% ipython --no-banner

In [1]: import numpy as np

In [2]: from numpy import linalg as LA

In [3]: np.set_printoptions(precision=2, suppress=True, linewidth=160, sign=" ")

In [4]: J = np.loadtxt("m.csv", delimiter=",")

In [5]: J
Out[5]: 
array([[ 0., -4.,  3., -4.],
       [ 0.,  0., -4., -2.],
       [ 0.,  0.,  0.,  5.],
       [ 0.,  0.,  0.,  0.]])

In [6]: rk = LA.matrix_rank(J)

In [7]: rk
Out[7]: np.int64(3)

In [8]: N = LA.svd(J)[2][rk:].T

In [9]: N[:, 0] / N[np.abs(N[:, 0]).round(6).argmax(), 0]
Out[9]: array([ 1.,  0.,  0.,  0.])

In [10]: [int(LA.matrix_rank(J[:, :j + 1])) for j in range(4)]
Out[10]: [0, 1, 2, 3]

In [11]: [int(LA.matrix_rank(J[:i])) for i in range(1, len(J) + 1)]
Out[11]: [1, 2, 3, 3]

In [12]: N.shape
Out[12]: (4, 1)

In [13]: [int(LA.matrix_rank(np.delete(J, i, axis=0))) for i in range(4)]
Out[13]: [2, 2, 2, 3]

In [14]: N @ N.T
Out[14]: 
array([[ 1.,  0.,  0.,  0.],
       [ 0.,  0.,  0.,  0.],
       [ 0.,  0.,  0.,  0.],
       [ 0.,  0.,  0.,  0.]])

In [15]: J @ J
Out[15]: 
array([[  0.,   0.,  16.,  23.],
       [  0.,   0.,   0., -20.],
       [  0.,   0.,   0.,   0.],
       [  0.,   0.,   0.,   0.]])

In [16]: LA.matrix_rank(J - J[0, 0] * np.eye(4))
Out[16]: np.int64(3)

In [17]: np.allclose(J @ J.T, J.T @ J)
Out[17]: False

In [18]: round(float(np.abs(LA.eigvals(J)).max()), 2)
Out[18]: 0.0

In [19]: np.allclose(J, J.T)
Out[19]: False

In [20]: J @ J
Out[20]: 
array([[  0.,   0.,  16.,  23.],
       [  0.,   0.,   0., -20.],
       [  0.,   0.,   0.,   0.],
       [  0.,   0.,   0.,   0.]])

In [21]: P = np.triu(np.array([[3, 3, 1, 1], [0, 0, 3, 3], [0, -2, 2, -1], [3, -3, -3, 1]]), 1) + np.eye(4)

In [22]: B = P @ J @ LA.inv(P)

In [23]: np.trace(B), np.trace(J)
Out[23]: (np.float64(0.0), np.float64(0.0))

In [24]: round(LA.det(B), 2)
Out[24]: np.float64(0.0)

In [25]: P @ J - J @ P
Out[25]: 
array([[  0.,   0.,   0.,  14.],
       [  0.,   0.,   0.,  11.],
       [  0.,   0.,   0.,   0.],
       [  0.,   0.,   0.,   0.]])
